% python3 -q
>>> import numpy as np
>>> np.set_printoptions(precision=3, suppress=True, linewidth=100)
>>> def rnd(a):
...     return np.round(a, 3) + 0
... 
>>> M2 = np.array([[0.0],
...     [1.3],
...     [1.0],
...     [0.4],
...     [2.0],
...     [-0.5],
...     [-1.3],
...     [0.2],
...     [0.5],
...     [0.6]])
>>> basis = np.array([[-0.2, -0.9, 0.2, -0.2, -0.6, -0.9, 1.1, 0.5, 0.9, 1.3]])
>>> M = M2 @ basis
>>> rnd(M)
array([[ 0.  ,  0.  ,  0.  ,  0.  ,  0.  ,  0.  ,  0.  ,  0.  ,  0.  ,  0.  ],
       [-0.26, -1.17,  0.26, -0.26, -0.78, -1.17,  1.43,  0.65,  1.17,  1.69],
       [-0.2 , -0.9 ,  0.2 , -0.2 , -0.6 , -0.9 ,  1.1 ,  0.5 ,  0.9 ,  1.3 ],
       [-0.08, -0.36,  0.08, -0.08, -0.24, -0.36,  0.44,  0.2 ,  0.36,  0.52],
       [-0.4 , -1.8 ,  0.4 , -0.4 , -1.2 , -1.8 ,  2.2 ,  1.  ,  1.8 ,  2.6 ],
       [ 0.1 ,  0.45, -0.1 ,  0.1 ,  0.3 ,  0.45, -0.55, -0.25, -0.45, -0.65],
       [ 0.26,  1.17, -0.26,  0.26,  0.78,  1.17, -1.43, -0.65, -1.17, -1.69],
       [-0.04, -0.18,  0.04, -0.04, -0.12, -0.18,  0.22,  0.1 ,  0.18,  0.26],
       [-0.1 , -0.45,  0.1 , -0.1 , -0.3 , -0.45,  0.55,  0.25,  0.45,  0.65],
       [-0.12, -0.54,  0.12, -0.12, -0.36, -0.54,  0.66,  0.3 ,  0.54,  0.78]])
>>> # rank 1
>>> r = np.linalg.matrix_rank(M)
>>> r
np.int64(1)
>>> null = np.linalg.svd(M)[2][r:].T
>>> null.shape
(10, 9)
>>> [int(np.linalg.matrix_rank(M[:i])) for i in range(1, len(M) + 1)]
[0, 1, 1, 1, 1, 1, 1, 1, 1, 1]
>>> [int(np.linalg.matrix_rank(np.delete(M, i, axis=0))) for i in range(10)]
[1, 1, 1, 1, 1, 1, 1, 1, 1, 1]
>>> [int(np.linalg.matrix_rank(M[:, :j + 1])) for j in range(10)]
[1, 1, 1, 1, 1, 1, 1, 1, 1, 1]
>>> M2 = np.array([[1, 1],
...     [0, 5],
...     [4, 1],
...     [2, 5],
...     [5, 4],
...     [0, 5],
...     [5, 2],
...     [3, 0],
...     [0, 0],
...     [5, 3]])
>>> np.vstack([M, M2.T]).shape
(12, 10)
>>> rnd(np.einsum("ij->j", M))
array([-0.84, -3.78,  0.84, -0.84, -2.52, -3.78,  4.62,  2.1 ,  3.78,  5.46])
>>> M2 @ M
Traceback (most recent call last):
  File "<python-input-18>", line 1, in <module>
    M2 @ M
    ~~~^~~
ValueError: matmul: Input operand 1 has a mismatch in its core dimension 0, with gufunc signature (n?,k),(k,m?)->(n?,m?) (size 10 is different from 2)
>>> np.linalg.matrix_rank(M @ M2)
np.int64(1)
>>> np.linalg.matrix_rank(np.vstack([M, M2.T]))
np.int64(3)
>>> rnd(np.einsum("ik,kj->ji", M, M2))
array([[  0.  ,  13.91,  10.7 ,   4.28,  21.4 ,  -5.35, -13.91,   2.14,   5.35,   6.42],
       [  0.  ,  -8.19,  -6.3 ,  -2.52, -12.6 ,   3.15,   8.19,  -1.26,  -3.15,  -3.78]])
>>> X = np.loadtxt("test4.csv", delimiter=",")
>>> X
array([[-2.927, -0.993, -2.989,  1.018, -0.968, -3.03 ,  3.02 ,  3.016,  2.08 ,  2.968, -3.1  ],
       [-3.039, -1.05 , -2.971,  1.059, -0.919, -3.041,  3.005,  3.045,  2.004,  3.034, -2.945],
       [-3.042, -0.985, -3.006,  0.971, -0.963, -3.002,  3.026,  3.028,  1.886,  2.972, -3.035],
       [-3.015, -1.049, -2.978,  1.022, -0.99 , -2.953,  3.037,  3.036,  2.032,  2.988, -2.966],
       [-3.038, -0.982, -3.006,  0.949, -1.074, -3.035,  2.864,  2.942,  2.061,  2.975, -3.066],
       [-3.013, -1.056, -2.937,  0.981, -1.024, -3.084,  2.883,  3.019,  2.049,  2.991, -2.982],
       [-3.045, -1.03 , -3.04 ,  0.959, -0.996, -2.989,  3.028,  2.993,  2.042,  2.997, -2.987],
       [-2.998, -1.031, -2.967,  0.978, -0.949, -2.959,  3.019,  2.927,  2.015,  2.911, -2.99 ],
       [-2.97 , -0.957, -2.946,  0.946, -1.115, -3.005,  2.969,  3.049,  2.037,  2.959, -3.03 ],
       [-2.95 , -1.069, -2.99 ,  1.011, -0.931, -3.007,  3.062,  2.972,  2.081,  2.989, -3.103],
       [-3.026, -0.936, -3.014,  0.934, -0.973, -2.991,  3.032,  3.05 ,  2.012,  3.008, -3.013],
       [-2.897, -1.041, -3.014,  0.909, -1.01 , -2.982,  2.961,  2.896,  1.985,  2.908, -3.05 ],
       [-2.978, -0.946, -3.002,  1.012, -1.036, -3.03 ,  3.016,  3.036,  2.073,  2.947, -2.972],
       [-0.969, -0.983, -0.041, -3.006, -3.019,  0.923,  0.059, -2.017,  3.025, -3.036, -3.06 ],
       [-1.062, -0.974, -0.047, -3.015, -3.024,  0.842, -0.036, -2.027,  3.018, -2.979, -3.115],
       [-0.959, -0.938, -0.058, -2.984, -3.025,  0.996,  0.064, -1.974,  3.045, -2.975, -2.978],
       [-1.074, -0.966, -0.044, -2.932, -2.955,  0.982,  0.089, -2.032,  2.996, -2.955, -3.033],
       [-0.995, -0.962, -0.021, -2.979, -2.97 ,  0.985, -0.044, -1.973,  3.054, -3.059, -3.005],
       [-1.009, -0.903,  0.04 , -2.885, -3.009,  1.049,  0.013, -2.064,  2.924, -3.025, -2.957],
       [-0.968, -0.988,  0.035, -3.073, -3.047,  1.095,  0.048, -1.97 ,  2.891, -2.858, -3.009],
       [-1.003, -1.058, -0.028, -2.947, -3.022,  1.047,  0.076, -2.036,  2.983, -2.93 , -3.04 ],
       [-1.051, -1.011,  0.052, -3.018, -2.948,  1.058, -0.051, -2.058,  3.005, -3.04 , -2.977],
       [-1.14 , -0.943, -0.09 , -3.055, -3.01 ,  1.006, -0.008, -2.002,  3.007, -3.102, -3.027],
       [-1.009, -0.982,  0.002, -3.017, -3.105,  0.899, -0.024, -1.969,  3.052, -3.039, -3.01 ],
       [-1.03 , -0.976, -0.032, -2.899, -3.057,  1.055, -0.002, -1.911,  2.929, -3.025, -3.015],
       [-1.02 , -1.082,  0.017, -2.883, -2.985,  0.99 , -0.028, -2.081,  2.978, -2.963, -3.04 ],
       [-2.061,  0.886, -2.928,  2.002,  2.988, -3.066,  1.964,  3.032,  2.117,  0.002, -2.976],
       [-1.974,  0.962, -3.047,  1.936,  3.044, -3.056,  2.024,  3.14 ,  2.02 , -0.039, -2.998],
       [-1.971,  0.887, -2.954,  2.107,  2.976, -2.983,  2.08 ,  2.979,  2.012,  0.057, -2.986],
       [-1.968,  0.974, -2.983,  1.969,  2.951, -3.042,  2.008,  2.992,  1.941, -0.07 , -2.952],
       [-1.978,  0.981, -2.952,  2.017,  3.065, -2.883,  1.963,  3.039,  1.988,  0.013, -3.045],
       [-1.951,  0.914, -3.013,  1.933,  2.935, -2.896,  2.   ,  3.004,  2.066,  0.022, -2.903],
       [-2.046,  0.91 , -3.057,  1.949,  2.972, -2.986,  1.986,  2.956,  1.97 , -0.002, -2.936],
       [-1.998,  1.004, -3.06 ,  2.022,  2.972, -3.052,  1.989,  3.124,  2.029, -0.024, -2.995],
       [-2.023,  0.966, -3.022,  1.995,  3.009, -3.028,  2.035,  2.909,  1.997, -0.086, -2.949],
       [-2.081,  1.001, -2.961,  2.038,  3.036, -2.974,  2.044,  2.987,  1.96 , -0.044, -3.05 ],
       [-1.966,  1.02 , -2.99 ,  1.99 ,  3.053, -2.914,  2.127,  2.993,  1.962, -0.03 , -3.019],
       [-1.989,  1.011, -2.998,  2.02 ,  2.983, -3.054,  2.065,  3.04 ,  1.915,  0.049, -2.986],
       [-1.993,  0.943, -3.015,  2.008,  2.969, -2.963,  1.908,  3.031,  2.023, -0.002, -2.997]])
>>> labels = X[:, 0] > np.median(X[:, 0])
>>> u = X[labels].mean(axis=0) - X[~labels].mean(axis=0)
>>> labels.astype(int)
array([0, 0, 0, 0, 0, 0, 0, 0, 0, 0, 0, 0, 0, 1, 1, 1, 1, 1, 1, 1, 1, 1, 1, 1, 1, 1, 0, 1, 1, 1, 1,
       1, 0, 0, 0, 0, 1, 0, 0])
